>>> import numpy as np
>>> np.set_printoptions(precision=2, suppress=True, linewidth=200, sign=" ")
>>> q, _ = np.linalg.qr(np.array([[0.7], [-1.3], [1.6]]))
>>> M = q @ q.T
>>> M
array([[ 0.1 , -0.19,  0.24],
       [-0.19,  0.36, -0.44],
       [ 0.24, -0.44,  0.54]])
>>> M @ np.linalg.pinv(M) @ M
array([[ 0.1 , -0.19,  0.24],
       [-0.19,  0.36, -0.44],
       [ 0.24, -0.44,  0.54]])
>>> round(float(np.trace(np.linalg.pinv(M) @ M)), 2)
1.0
>>> np.linalg.lstsq(M[:-1].T, M[-1])[2]
np.int32(1)
>>> evals, vecs = np.linalg.eigh(M)
>>> np.round(np.linalg.eigvalsh(M @ M), 2) + 0
array([ 0.,  0.,  1.])
>>> (evals > 1e-8).sum(), (evals < -1e-8).sum()
(np.int64(1), np.int64(0))
>>> np.abs(vecs[:, -1]).round(6).argmax()
np.int64(2)
>>> np.round(vecs.T @ vecs, 2) + 0
array([[ 1.,  0.,  0.],
       [ 0.,  1.,  0.],
       [ 0.,  0.,  1.]])
>>> [round(float(x), 2) for x in np.linalg.svd(M, compute_uv=False)[:3]]
[1.0, 0.0, 0.0]
>>> np.linalg.matrix_rank(M, rtol=0.1)
np.int64(1)
>>> np.round(np.linalg.norm(M, 2) / np.linalg.norm(M), 2)
np.float64(1.0)
>>> np.count_nonzero(M)
np.int64(9)
>>> np.unravel_index(np.abs(M).argmax(), M.shape)
(np.int64(2), np.int64(2))
>>> M - M[0]
array([[ 0.  ,  0.  ,  0.  ],
       [-0.3 ,  0.55, -0.68],
       [ 0.13, -0.25,  0.3 ]])
>>> np.diff(M, axis=0)
array([[-0.3 ,  0.55, -0.68],
       [ 0.43, -0.8 ,  0.98]])
>>> M.sum(axis=1)
array([ 0.15, -0.27,  0.34])
>>> M.mean(axis=0)
array([ 0.05, -0.09,  0.11])
>>> round(np.abs(M).max(), 2)
np.float64(0.54)
>>> round(np.linalg.norm(M), 2)
np.float64(1.0)
>>> M.sum(axis=0)
array([ 0.15, -0.27,  0.34])
>>> rank = np.linalg.matrix_rank(M)
>>> rank
np.int64(1)
>>> null = np.linalg.svd(M)[2][rank:].T
>>> null.shape
(3, 2)
>>> np.allclose(M @ null, 0)
True
>>> [int(np.linalg.matrix_rank(M[:, :j + 1])) for j in range(3)]
[1, 1, 1]
>>> [int(np.linalg.matrix_rank(np.delete(M, i, axis=0))) for i in range(3)]
[1, 1, 1]
>>> null @ null.T
array([[ 0.9 ,  0.19, -0.24],
       [ 0.19,  0.64,  0.44],
       [-0.24,  0.44,  0.46]])
>>> E = np.load("x.npy")
>>> E
array([[-19.1 ,  -3.  ,  -5.13],
       [ 19.19,   2.11,  -5.22],
       [  5.78,  18.92,  -2.9 ],
       [  5.55,  -1.89, -19.12],
       [-15.51,  10.37,  -7.21],
       [  2.44,  17.58,   9.21],
       [ 11.48,  12.73, -10.31],
       [ -8.92,   6.49, -16.68],
       [-14.25,  13.15,  -4.92],
       [-18.5 ,  -6.86,   3.26],
       [ -1.64,   2.29, -19.8 ],
       [-18.62,  -6.71,   2.9 ]])
>>> lab = E[:, 1] > np.median(E[:, 1])
>>> r0 = E[lab].mean(axis=0) - E[~lab].mean(axis=0)
>>> ((E - E.mean(axis=0)) @ r0 > 0).astype(int)
array([ 0,  1,  1,  0,  1,  1,  1,  0,  1,  0,  0,  0])
>>> round(float((((E - E.mean(axis=0)) @ r0 > 0) == lab).mean()), 2)
0.83
>>> r0
array([  2.36,  15.55,   1.72])
>>> np.argsort(-np.abs(r0).round(6), kind="stable")
array([ 1,  0,  2])
>>> G = np.cov(E, rowvar=False)
>>> G.shape
(3, 3)
>>> np.linalg.eigvalsh(G)[::-1]
array([ 198.5 ,   90.23,   51.22])
>>> G
array([[174.88,  46.42, -27.43],
       [ 46.42,  82.91,   8.53],
       [-27.43,   8.53,  82.17]])
>>> np.argwhere(np.triu(np.abs(np.corrcoef(E.T)) > 0.8, 1))
array([], shape=(0, 2), dtype=int64)
>>> np.median(E, axis=0)
array([-5.28,  4.39, -5.17])
>>> np.polyfit(E[:, 1], E[:, 2], 1)
array([ 0.1 , -6.89])
